>>> import numpy as np
>>> from numpy import linalg as LA
>>> np.set_printoptions(suppress=True, linewidth=100)
>>> rnd = lambda a: np.round(a, 2) + 0
>>> data = np.loadtxt("m.csv", delimiter=",")
>>> print(data)
[[ 0.  0.  1. -1.]
 [ 0.  0.  2. -2.]
 [ 1.  2.  0.  0.]
 [-1. -2.  0.  0.]]
>>> # rows and columns are dependent
>>> hat = np.triu(np.array([[3, 0, 8, 6], [8, 1, 5, 8], [6, 9, 6, 8], [2, 4, 9, 2]]), 1) + np.eye(4)
>>> other = hat @ data @ LA.inv(hat)
>>> print(rnd(LA.det(other)))
0.0
>>> print(other)
[[   2.    4.  -35.  235.]
 [  -3.   -6.   56. -384.]
 [  -7.  -14.  126. -854.]
 [  -1.   -2.   18. -122.]]
>>> print(LA.matrix_rank(other))
2
>>> print(rnd(np.poly(other)))
[  1.   0. -10.   0.   0.]
>>> rk = LA.matrix_rank(data)
>>> print(rk)
2
>>> N = LA.svd(data)[2][rk:].T
>>> print(LA.matrix_rank(data.T @ data), LA.matrix_rank(data @ data.T))
2 2
>>> print([int(LA.matrix_rank(data[:, :j + 1])) for j in range(4)])
[1, 1, 2, 2]
>>> print(np.allclose(data @ N, 0))
True
>>> print(rnd(data @ N))
[[0. 0.]
 [0. 0.]
 [0. 0.]
 [0. 0.]]
>>> print(rnd(LA.det(data)))
0.0
>>> print(np.allclose(data @ data.T, data.T @ data))
True
>>> assert data == data.T
Traceback (most recent call last):
  File "<python-input-22>", line 1, in <module>
    assert data == data.T
           ^^^^^^^^^^^^^^
ValueError: The truth value of an array with more than one element is ambiguous. Use a.any() or a.all()
>>> data.inv()
Traceback (most recent call last):
  File "<python-input-23>", line 1, in <module>
    data.inv()
    ^^^^^^^^
AttributeError: 'numpy.ndarray' object has no attribute 'inv'
>>> print(rnd(np.sort(np.abs(LA.eigvals(data)))))
[0.   0.   3.16 3.16]
>>> U, sv, Vt = LA.svd(data)
>>> evecs = Vt[:(sv > 1e-8).sum()]
>>> rng = np.random.default_rng(82)
>>> x0 = data[3] + 4 * data[1] + rng.integers(2) * np.eye(4)[2]
>>> print(x0)
[-1. -2.  9. -8.]
>>> print(LA.matrix_rank(np.vstack([data, x0])))
3
>>> print(rnd(LA.norm(x0 - evecs.T @ evecs @ x0)))
0.71
>>> print(np.allclose(evecs.T @ evecs @ x0, x0))
False
>>> print(LA.cond(data) > 100)
True
>>> print([round(float(x), 2) for x in LA.svd(data, compute_uv=False)[:3]])
[3.16, 3.16, 0.0]
>>> mat = np.loadtxt("case0.csv", delimiter=",")
>>> print(mat)
[[0. 3. 3. 3.]
 [3. 0. 2. 3.]
 [3. 2. 0. 2.]
 [3. 3. 2. 4.]]
>>> # symmetric, so the eigenvalues are real
>>> print(rnd(LA.det(mat[::-1])))
9.0
>>> print(rnd(np.poly(mat)))
[  1.  -4. -44. -62.   9.]
>>> print(rnd(LA.eigvals(mat)))
[ 9.38  0.13 -3.36 -2.15]
>>> print(rnd(LA.eigvals(mat).sum().real))
4.0
>>> print(rnd(LA.det(mat.T)))
9.0
>>> other = np.array([[-2, -1, -2], [-2, -1, -2]])
>>> feats = other.T @ other
>>> print(feats)
[[8 4 8]
 [4 2 4]
 [8 4 8]]
>>> evals, evecs = LA.eigh(feats)
>>> x0 = np.array([9, 9, 1])
>>> print(rnd(LA.eigvalsh(feats[1:, 1:])))
[ 0. 10.]
>>> print(rnd(x0 @ feats @ x0 / (x0 @ x0)), rnd(evals[0]), rnd(evals[-1]))
10.32 0.0 18.0
>>> print((np.sign(evecs[:, -1].round(6)) == np.sign(evecs[0, -1].round(6))).astype(int))
[1 1 1]
>>> print(x0 @ feats @ x0)
1682
>>> print(rnd(evecs * np.abs(evals) @ evecs.T))
[[8. 4. 8.]
 [4. 2. 4.]
 [8. 4. 8.]]
>>> print(np.abs(feats).sum(axis=1).max(), rnd(np.abs(evals).max()))
20 18.0
>>> E = np.array([[0, 1, 1, 0], [1, 0, 0, 0], [1, 0, 0, 0], [0, 0, 0, 0]])
>>> def softmax(z):
...     e = np.exp(z - z.max(axis=-1, keepdims=True))
...     return e / e.sum(axis=-1, keepdims=True)
... 
>>> print(softmax(E[3] + 5))
[0.25 0.25 0.25 0.25]
>>> S = E @ E.T / np.sqrt(4)
>>> print(softmax(S).round(6).argmax(axis=1))
[0 1 1 0]
>>> print(rnd(softmax(S + np.triu(np.full(S.shape, -np.inf), 1))))
[[1.   0.   0.   0.  ]
 [0.38 0.62 0.   0.  ]
 [0.23 0.38 0.38 0.  ]
 [0.25 0.25 0.25 0.25]]
>>> labels = rng.permutation(4)
>>> print(labels)
[0 1 3 2]
>>> other = E[labels][:, labels]
>>> print(other)
[[0 1 0 1]
 [1 0 0 0]
 [0 0 0 0]
 [1 0 0 0]]
>>> print(np.allclose(other, E))
False
>>> print(np.trace(other))
0
>>> print(rnd(LA.det(other)), rnd(LA.det(E[labels])))
0.0 0.0
>>> print(rnd(np.sort(np.abs(LA.eigvals(other)))))
[0.   0.   1.41 1.41]
>>> print(rnd(LA.norm(E, 2) / LA.norm(E)))
0.71
>>> print(LA.matrix_rank(E, rtol=0.1))
2
>>> print(np.argsort(-LA.norm(E, axis=0).round(6), kind="stable")[:3])
[0 1 2]
>>> other = np.array([[2, 3, 0, 0], [3, 1, 2, 0], [1, 0, 0, 1]])
>>> F = other.T @ other
>>> print(F)
[[14  9  6  1]
 [ 9 10  2  0]
 [ 6  2  4  0]
 [ 1  0  0  1]]
>>> evals, evecs = LA.eigh(F)
>>> print(rnd(evals))
[ 0.    1.29  4.6  23.11]
>>> print(np.unique(evals.round(6) + 0, return_counts=True)[1])
[1 1 1 1]
>>> print((evals > 1e-8).sum(), (evals < -1e-8).sum())
3 0
>>> print(rnd(LA.eigvalsh(F @ F)))
[  0.     1.66  21.14 534.19]
>>> rk = LA.matrix_rank(F)
>>> print(rk)
3
>>> N = LA.svd(F)[2][rk:].T
>>> print(rnd(N @ N.T))
[[ 0.26 -0.18 -0.31 -0.26]
 [-0.18  0.12  0.2   0.18]
 [-0.31  0.2   0.36  0.31]
 [-0.26  0.18  0.31  0.26]]
>>> print(LA.matrix_rank(F.T @ F), LA.matrix_rank(F @ F.T))
3 3
>>> print([int(LA.matrix_rank(np.delete(F, i, axis=0))) for i in range(4)])
[3, 3, 3, 3]
>>> print(N.shape)
(4, 1)
>>> print([int(LA.matrix_rank(F[:i])) for i in range(1, len(F) + 1)])
[1, 2, 3, 3]
>>> print(rnd(N[:, 0] / N[np.abs(N[:, 0]).round(6).argmax(), 0]))
[-0.86  0.57  1.    0.86]
>>> print([int(LA.matrix_rank(F[:, :j + 1])) for j in range(4)])
[1, 2, 3, 3]
>>> U, sv, Vt = LA.svd(F)
>>> evecs = Vt[:(sv > 1e-8).sum()]
>>> x0 = F[2] + -3 * F[0] + rng.integers(2) * np.eye(4)[0]
>>> print(x0)
[-35. -25. -14.  -3.]
>>> print(rnd(LA.norm(x0 - evecs.T @ evecs @ x0)))
0.51
>>> U, sv, Vt = LA.svd(F)
>>> print(np.argmax(sv[:-1] / (sv[1:] + 1e-6)) + 1)
3
>>> print(rnd(sv))
[23.11  4.6   1.29  0.  ]
>>> other = U[:, :3] @ np.diag(sv[:3]) @ Vt[:3]
>>> print(rnd(LA.norm(F - other) / LA.norm(F)))
0.0
>>> print(rnd(LA.norm(F - other, 2)), rnd(sv[3]))
0.0 0.0
>>> print(rnd(other))
[[14.  9.  6.  1.]
 [ 9. 10.  2.  0.]
 [ 6.  2.  4.  0.]
 [ 1.  0.  0.  1.]]
>>> print(LA.matrix_rank(F, rtol=0.05))
3
>>> W0 = np.load("test12.npy")
>>> print(W0)
[[ 5 -1 -5  0]
 [ 0  0 -8  0]
 [-5 -5  7  0]
 [ 0  0  0 -3]]
>>> theta = np.radians(180)
>>> r_ = np.eye(4)
>>> r_[3, 3] = r_[0, 0] = np.cos(theta)
>>> r_[3, 0], r_[0, 3] = -np.sin(theta), np.sin(theta)
>>> print(rnd(r_))
[[-1.  0.  0.  0.]
 [ 0.  1.  0.  0.]
 [ 0.  0.  1.  0.]
 [ 0.  0.  0. -1.]]
>>> other = W0 @ r_.T
>>> print(np.allclose(W0 @ W0.T, other @ other.T))
True
>>> print(rnd(LA.svd(W0, compute_uv=False)), rnd(LA.svd(other, compute_uv=False)))
[13.3   4.78  3.78  3.  ] [13.3   4.78  3.78  3.  ]
>>> print(rnd(LA.det(r_)), np.trace(r_))
1.0 0.0
>>> print(np.allclose(LA.norm(W0, axis=1), LA.norm(other, axis=1)))
True
>>> print(rnd(other))
[[-5. -1. -5.  0.]
 [ 0.  0. -8.  0.]
 [ 5. -5.  7.  0.]
 [ 0.  0.  0.  3.]]
